$ python -q
>>> import numpy as np
>>> from numpy import linalg as LA
>>> np.set_printoptions(precision=1, suppress=True, linewidth=160, legacy="1.25")
>>> feats = np.load("run6.npy")
>>> feats
array([[ 0, -2,  0, -2,  0, -2],
       [-1,  1, -1,  1, -1,  1],
       [-1,  1, -1,  1, -1,  1],
       [ 0, -2,  0, -2,  0, -2],
       [-1,  1, -1,  1, -1,  1],
       [-1,  1, -1,  1, -1,  1]])
>>> rank = LA.matrix_rank(feats)
>>> rank
2
>>> ns = LA.svd(feats)[2][rank:].T
>>> [int(LA.matrix_rank(feats[:, :j + 1])) for j in range(6)]
[1, 2, 2, 2, 2, 2]
>>> print(np.round(ns @ ns.T, 1) + 0)
[[ 0.7  0.  -0.3  0.  -0.3  0. ]
 [ 0.   0.7  0.  -0.3  0.  -0.3]
 [-0.3  0.   0.7  0.  -0.3  0. ]
 [ 0.  -0.3  0.   0.7  0.  -0.3]
 [-0.3  0.  -0.3  0.   0.7  0. ]
 [ 0.  -0.3  0.  -0.3  0.   0.7]]
>>> left, sig, Vh = LA.svd(feats)
>>> sig.round(1) + 0
array([6.4, 2.7, 0. , 0. , 0. , 0. ])
>>> np.argmax(sig[:-1] / (sig[1:] + 1e-6)) + 1
2
>>> out = left[:, :2] @ np.diag(sig[:2]) @ Vh[:2]
>>> np.round(LA.norm(feats - out, 2), 1), np.round(sig[2], 1)
(0.0, 0.0)
>>> print(LA.matrix_rank(feats, rtol=0.05))
2
>>> left, sig, Vh = LA.svd(feats)
>>> evecs = Vh[:(sig > 1e-8).sum()]
>>> rng = np.random.default_rng(8975)
>>> x0 = feats[1] + -3 * feats[3] + rng.integers(2) * np.eye(6)[4]
>>> x0
array([-1.,  7., -1.,  7., -1.,  7.])
>>> np.round(evecs.T @ evecs, 1) + 0
array([[0.3, 0. , 0.3, 0. , 0.3, 0. ],
       [0. , 0.3, 0. , 0.3, 0. , 0.3],
       [0.3, 0. , 0.3, 0. , 0.3, 0. ],
       [0. , 0.3, 0. , 0.3, 0. , 0.3],
       [0.3, 0. , 0.3, 0. , 0.3, 0. ],
       [0. , 0.3, 0. , 0.3, 0. , 0.3]])
>>> np.diag(evecs.T @ evecs)
array([0.3, 0.3, 0.3, 0.3, 0.3, 0.3])
>>> np.round(LA.norm(x0 - evecs.T @ evecs @ x0), 1)
0.0
>>> round(LA.det(feats), 1)
0.0
>>> np.allclose(feats @ feats.T, feats.T @ feats)
False
>>> np.allclose(feats, feats.T)
False
>>> LA.matrix_power(feats, 4)
array([[16,  0, 16,  0, 16,  0],
       [ 0,  0,  0,  0,  0,  0],
       [ 0,  0,  0,  0,  0,  0],
       [16,  0, 16,  0, 16,  0],
       [ 0,  0,  0,  0,  0,  0],
       [ 0,  0,  0,  0,  0,  0]])
>>> LA.matrix_rank(feats, rtol=0.1)
2
>>> print(np.argsort(-LA.norm(feats, axis=0).round(6), kind="stable")[:3])
[1 3 5]
>>> print([round(float(x), 1) for x in LA.svd(feats, compute_uv=False)[:3]])
[6.4, 2.7, 0.0]
>>> f = np.array([3, -3, 1])
>>> r1 = np.array([5, -1, 0, 1])
>>> data = f[:, None] + r1[None, :]
>>> data
array([[ 8,  2,  3,  4],
       [ 2, -4, -3, -2],
       [ 6,  0,  1,  2]])
>>> left, sig, Vh = LA.svd(data)
>>> sig.round(1) + 0
array([11.5,  5.9,  0. ])
>>> out = left[:, :2] @ np.diag(sig[:2]) @ Vh[:2]
>>> np.round(LA.norm(data - out) / LA.norm(data), 1)
0.0
>>> np.round(np.abs(data - out).max(), 1)
0.0
>>> np.round(LA.norm(data - out, 2), 1), np.round(sig[2], 1)
(0.0, 0.0)
>>> print(LA.matrix_rank(out))
2
